$ python3 -q
>>> import numpy as np
>>> np.set_printoptions(precision=2, suppress=True, linewidth=160, floatmode="fixed")
>>> W0 = np.load("layer19.npy")
>>> W0
array([[0.03, 0.09, 0.14],
       [0.09, 0.26, 0.43],
       [0.14, 0.43, 0.71]])
>>> np.abs(np.diag(np.linalg.qr(W0)[1])) > 1e-9
array([ True, False, False])
>>> W0 @ np.linalg.pinv(W0) @ W0
array([[0.03, 0.09, 0.14],
       [0.09, 0.26, 0.43],
       [0.14, 0.43, 0.71]])
>>> np.unique(W0.round(6), axis=0).shape
(3, 3)
>>> arr = np.array([[-1.01, -0.5, -0.75, 1.38, -0.01],
...     [-0.51, -0.67, 0.37, -1.07, 1.34],
...     [1.86, -0.02, 0.26, 0.44, 1.36],
...     [-0.1, -0.05, 0.84, -2.13, 0.55],
...     [-3.27, -1.45, -0.31, -0.82, 0.88]])
>>> # looks like rank 3
>>> Y = np.array([[-4, -3], [2, 3]])
>>> cent = np.kron(Y, arr)
>>> cent.shape
(10, 10)
>>> np.linalg.matrix_rank(cent)
np.int64(6)
>>> Uu, sv, Vt = np.linalg.svd(arr)
>>> np.argmax(sv[:-1] / (sv[1:] + 1e-6)) + 1
np.int64(3)
>>> Y = Uu[:, :3] @ np.diag(sv[:3]) @ Vt[:3]
>>> round(float(np.linalg.norm(arr - Y, 2)), 2), round(sv[3], 2)
(0.0, np.float64(0.0))
>>> round(np.abs(arr - Y).max(), 2)
np.float64(0.0)
>>> Y
array([[-1.01, -0.50, -0.75,  1.38, -0.01],
       [-0.51, -0.67,  0.37, -1.07,  1.34],
       [ 1.86, -0.02,  0.26,  0.44,  1.36],
       [-0.10, -0.05,  0.84, -2.13,  0.55],
       [-3.27, -1.45, -0.31, -0.82,  0.88]])
>>> np.linalg.matrix_rank(Y)
np.int64(3)
>>> np.linalg.matrix_rank(arr, rtol=0.05)
np.int64(3)
>>> m1 = np.load("run14.npy")
>>> m1
array([[ 1.00,  0.00, -2.00,  3.00],
       [ 0.00,  0.00,  1.00,  5.00],
       [-1.00,  2.00, -2.00, -3.00],
       [ 0.00,  0.00,  0.00, -1.00]])
>>> Y = np.array([[1, -2, -1], [-1, -2, 1]])
>>> cent = np.kron(Y, m1)
>>> round(float(np.linalg.norm(cent, 2)), 2), round(np.linalg.norm(Y, 2) * np.linalg.norm(m1, 2), 2)
(19.3, np.float64(19.3))
>>> round(np.linalg.det(m1.T), 2)
np.float64(2.0)
>>> np.linalg.eigvals(m1)
array([-3.12,  1.76,  0.36, -1.00])
>>> np.poly(m1)
array([ 1.00,  2.00, -5.00, -4.00,  2.00])
>>> np.round(np.linalg.det(m1[::-1]), 2)
np.float64(2.0)
>>> Y = np.linalg.inv(m1)
>>> np.linalg.det(m1) * Y
array([[ 2.00,  4.00,  0.00, 26.00],
       [ 1.00,  4.00,  1.00, 20.00],
       [ 0.00,  2.00,  0.00, 10.00],
       [-0.00, -0.00, -0.00, -2.00]])
>>> m1 @ Y
array([[1.00, 0.00, 0.00, 0.00],
       [0.00, 1.00, 0.00, 0.00],
       [0.00, 0.00, 1.00, 0.00],
       [0.00, 0.00, 0.00, 1.00]])
>>> np.allclose(Y, m1.T)
False
>>> np.round(np.linalg.slogdet(m1)[0], 2)
np.float64(1.0)
>>> (np.abs(Y) > 1e-9).astype(int)
array([[1, 1, 0, 1],
       [1, 1, 1, 1],
       [0, 1, 0, 1],
       [0, 0, 0, 1]])
>>> round(np.linalg.det(m1) * np.linalg.det(Y), 2)
np.float64(1.0)
>>> Uu, sv, Vt = np.linalg.svd(m1, full_matrices=False)
>>> sv / sv[0]
array([1.00, 0.46, 0.24, 0.01])
>>> Uu.shape, sv.shape, Vt.shape
((4, 4), (4,), (4, 4))
>>> (sv > 1e-8).sum()
np.int64(4)
>>> sv
array([6.82, 3.12, 1.64, 0.06])
>>> np.cumsum(sv ** 2) / np.sum(sv ** 2)
array([0.79, 0.95, 1.00, 1.00])
>>> np.round(np.sqrt((sv ** 2).sum()), 2), round(float(np.linalg.norm(m1)), 2)
(np.float64(7.68), 7.68)
>>> np.round(Uu.T @ m1 @ Vt.T, 2) + 0
array([[6.82, 0.00, 0.00, 0.00],
       [0.00, 3.12, 0.00, 0.00],
       [0.00, 0.00, 1.64, 0.00],
       [0.00, 0.00, 0.00, 0.06]])
>>> np.abs(Vt[0])
array([0.14, 0.16, 0.15, 0.97])
>>> np.round(Uu.T @ Uu, 2) + 0
array([[1.00, 0.00, 0.00, 0.00],
       [0.00, 1.00, 0.00, 0.00],
       [0.00, 0.00, 1.00, 0.00],
       [0.00, 0.00, 0.00, 1.00]])
>>> np.allclose(Uu * sv @ Vt, m1)
True
>>> T = np.stack([m1, -3 * m1, m1[::-1]])
>>> np.einsum("bij,cij->bc", T, T)
array([[  59.00, -177.00,  -40.00],
       [-177.00,  531.00,  120.00],
       [ -40.00,  120.00,   59.00]])
>>> T.shape
(3, 4, 4)
>>> np.linalg.det(T)
array([  2.00, 162.00,   2.00])
>>> (T @ m1.T).shape
(3, 4, 4)
>>> T.sum(axis=0)
array([[ -2.00,   0.00,   4.00,  -7.00],
       [ -1.00,   2.00,  -4.00, -13.00],
       [  2.00,  -4.00,   5.00,  11.00],
       [  1.00,   0.00,  -2.00,   5.00]])
>>> np.linalg.norm(T, axis=(1, 2))
array([ 7.68, 23.04,  7.68])
>>> np.linalg.matrix_rank(T.reshape(3, -1))
np.int64(2)
>>> E = np.loadtxt("out17.csv", delimiter=",")
>>> E
array([[ -4.35,  -0.61,  -1.10,   1.63],
       [  1.19,   0.78,   8.08,   3.23],
       [ -2.69,   3.43,   5.31,   2.16],
       [  4.40,  -5.03,   5.23,   2.30],
       [  5.98,   2.83,   4.90,   1.34],
       [  5.98,  -4.80,   5.67,   1.47],
       [  4.10,   2.16, -10.79,   4.22],
       [  1.82,  -5.83,  -5.11,   0.17],
       [  6.69,   1.35,  -1.37,   1.51],
       [ -7.47,  -6.26,   3.27,   3.82],
       [  2.38,  -3.68,   5.71,   1.01],
       [  4.22,   1.31,  -3.75,  -3.02],
       [  1.81,  -2.19,  -2.55,   0.33],
       [ -8.23,  -2.06,  -6.21,  -1.69],
       [ -6.15,  -1.61,   2.44,  -2.20],
       [  4.12,   3.54,  -2.06,  -2.23],
       [ -7.35,   6.57,  -2.23,   2.24],
       [  5.22,  -3.94,  -0.48,  -5.60],
       [  0.98,   6.76,   0.83,  -7.09],
       [  0.17,   6.23,   6.73,  -4.32],
       [ -2.33,   1.17,  -6.48,   0.74],
       [  1.96,   1.28,   7.09,   6.67]])
>>> rng = np.random.default_rng(103416)
>>> z = rng.permutation(4)
>>> Y = E[:, z] * rng.choice([-1, 1], 4)
>>> Y
array([[ 1.63,  0.61, -4.35,  1.10],
       [ 3.23, -0.78,  1.19, -8.08],
       [ 2.16, -3.43, -2.69, -5.31],
       [ 2.30,  5.03,  4.40, -5.23],
       [ 1.34, -2.83,  5.98, -4.90],
       [ 1.47,  4.80,  5.98, -5.67],
       [ 4.22, -2.16,  4.10, 10.79],
       [ 0.17,  5.83,  1.82,  5.11],
       [ 1.51, -1.35,  6.69,  1.37],
       [ 3.82,  6.26, -7.47, -3.27],
       [ 1.01,  3.68,  2.38, -5.71],
       [-3.02, -1.31,  4.22,  3.75],
       [ 0.33,  2.19,  1.81,  2.55],
       [-1.69,  2.06, -8.23,  6.21],
       [-2.20,  1.61, -6.15, -2.44],
       [-2.23, -3.54,  4.12,  2.06],
       [ 2.24, -6.57, -7.35,  2.23],
       [-5.60,  3.94,  5.22,  0.48],
       [-7.09, -6.76,  0.98, -0.83],
       [-4.32, -6.23,  0.17, -6.73],
       [ 0.74, -1.17, -2.33,  6.48],
       [ 6.67, -1.28,  1.96, -7.09]])
>>> Uu, _, Vt = np.linalg.svd(E.T @ Y)
>>> z
array([3, 1, 0, 2])
>>> Xs = E - E.mean(axis=0)
>>> evecs = np.linalg.svd(Xs)[2][:3]
>>> Y = Xs - Xs @ evecs.T @ evecs
>>> np.round(np.cov(Xs @ evecs.T, rowvar=False), 2) + 0
array([[28.77,  0.00,  0.00],
       [ 0.00, 21.61,  0.00],
       [ 0.00,  0.00, 16.92]])
>>> round(np.linalg.norm(Y) / np.linalg.norm(Xs), 2)
np.float64(0.35)
>>> Y.std(axis=0)
array([0.34, 1.15, 0.40, 2.72])
>>> Xs = E - E.mean(axis=0)
>>> Uu, sv, Vt = np.linalg.svd(Xs, full_matrices=False)
>>> np.abs(Vt[-1])
array([0.11, 0.38, 0.13, 0.91])
>>> round((sv ** 2).sum() ** 2 / (sv ** 4).sum(), 2)
np.float64(3.53)
>>> np.linalg.matrix_rank(Xs)
np.int64(4)
>>> np.searchsorted(np.cumsum(sv ** 2) / (sv ** 2).sum(), 0.9) + 1
np.int64(4)
>>> sv ** 2 / (sv ** 2).sum()
array([0.38, 0.28, 0.22, 0.12])
>>> hat = E @ np.linalg.solve(E.T @ E, E.T)
>>> np.round(np.linalg.eigvalsh(hat), 2) + 0
array([0.00, 0.00, 0.00, 0.00, 0.00, 0.00, 0.00, 0.00, 0.00, 0.00, 0.00, 0.00, 0.00, 0.00, 0.00, 0.00, 0.00, 0.00, 1.00, 1.00, 1.00, 1.00])
>>> np.diag(hat)
array([0.05, 0.15, 0.13, 0.15, 0.14, 0.18, 0.43, 0.16, 0.13, 0.29, 0.10, 0.10, 0.04, 0.22, 0.15, 0.09, 0.28, 0.27, 0.30, 0.27, 0.09, 0.28])
>>> np.allclose(hat @ hat, hat)
True
>>> Y = np.array([[2, 1], [2, 0]])
>>> mat = np.kron(np.eye(2, dtype=int), Y)
>>> mat
array([[2, 1, 0, 0],
       [2, 0, 0, 0],
       [0, 0, 2, 1],
       [0, 0, 2, 0]])
>>> def softmax(z):
...     e = np.exp(z - z.max(axis=-1, keepdims=True))
...     return e / e.sum(axis=-1, keepdims=True)
... 
>>> softmax(mat[3])
array([0.10, 0.10, 0.71, 0.10])
>>> np.round(softmax(10 * mat[3]), 2) + 0
array([0.00, 0.00, 1.00, 0.00])
>>> scores = mat @ mat.T / np.sqrt(4)
>>> softmax(scores)
array([[0.56, 0.34, 0.05, 0.05],
       [0.44, 0.44, 0.06, 0.06],
       [0.05, 0.05, 0.56, 0.34],
       [0.06, 0.06, 0.44, 0.44]])
>>> softmax(scores + np.triu(np.full(scores.shape, -np.inf), 1))
array([[1.00, 0.00, 0.00, 0.00],
       [0.50, 0.50, 0.00, 0.00],
       [0.07, 0.07, 0.86, 0.00],
       [0.06, 0.06, 0.44, 0.44]])
>>> softmax(scores)[3] @ mat
array([0.24, 0.06, 1.76, 0.44])
>>> softmax(scores).round(6).argmax(axis=1)
array([0, 0, 2, 2])
>>> evals, evecs = np.linalg.eig(mat)
>>> np.prod(evals)
np.float64(4.0)
>>> evals
array([ 2.73, -0.73,  2.73, -0.73])
>>> hat = np.triu(np.array([[1, 2, 1, 2], [0, 3, 0, 2], [0, 0, 0, 3], [3, 0, 2, 1]]), 1) + np.eye(4)
>>> Y = hat @ mat @ np.linalg.inv(hat)
>>> hat @ mat - mat @ hat
array([[ 4.00, -4.00,  4.00, -5.00],
       [ 0.00, -4.00,  2.00, -4.00],
       [ 0.00,  0.00,  6.00, -6.00],
       [ 0.00,  0.00,  0.00, -6.00]])
>>> Y
array([[  6.00, -11.00,   0.00,  11.00],
       [  2.00,  -4.00,   2.00,  -2.00],
       [  0.00,   0.00,   8.00, -23.00],
       [  0.00,   0.00,   2.00,  -6.00]])
>>> Y = mat[0, 0] * mat[1:] - np.outer(mat[1:, 0], mat[0])
>>> Y
array([[ 0, -2,  0,  0],
       [ 0,  0,  4,  2],
       [ 0,  0,  4,  0]])
>>> mat[:, 0] / mat[0, 0]
array([1.00, 1.00, 0.00, 0.00])
>>> np.linalg.matrix_rank(Y), np.linalg.matrix_rank(mat)
(np.int64(3), np.int64(4))
>>> data = np.loadtxt("block4.csv", delimiter=",")
>>> data
array([[2.00, 2.00, 3.00, 2.00],
       [0.00, 3.00, 1.00, 2.00],
       [1.00, 0.00, 1.00, 0.00],
       [1.00, 0.00, 1.00, 1.00],
       [1.00, 2.00, 3.00, 2.00]])
>>> Y = np.array([[1, 1, 2], [2, 2, 1]])
>>> cent = np.kron(Y, data)
>>> cent
array([[2.00, 2.00, 3.00, 2.00, 2.00, 2.00, 3.00, 2.00, 4.00, 4.00, 6.00, 4.00],
       [0.00, 3.00, 1.00, 2.00, 0.00, 3.00, 1.00, 2.00, 0.00, 6.00, 2.00, 4.00],
       [1.00, 0.00, 1.00, 0.00, 1.00, 0.00, 1.00, 0.00, 2.00, 0.00, 2.00, 0.00],
       [1.00, 0.00, 1.00, 1.00, 1.00, 0.00, 1.00, 1.00, 2.00, 0.00, 2.00, 2.00],
       [1.00, 2.00, 3.00, 2.00, 1.00, 2.00, 3.00, 2.00, 2.00, 4.00, 6.00, 4.00],
       [4.00, 4.00, 6.00, 4.00, 4.00, 4.00, 6.00, 4.00, 2.00, 2.00, 3.00, 2.00],
       [0.00, 6.00, 2.00, 4.00, 0.00, 6.00, 2.00, 4.00, 0.00, 3.00, 1.00, 2.00],
       [2.00, 0.00, 2.00, 0.00, 2.00, 0.00, 2.00, 0.00, 1.00, 0.00, 1.00, 0.00],
       [2.00, 0.00, 2.00, 2.00, 2.00, 0.00, 2.00, 2.00, 1.00, 0.00, 1.00, 1.00],
       [2.00, 4.00, 6.00, 4.00, 2.00, 4.00, 6.00, 4.00, 1.00, 2.00, 3.00, 2.00]])
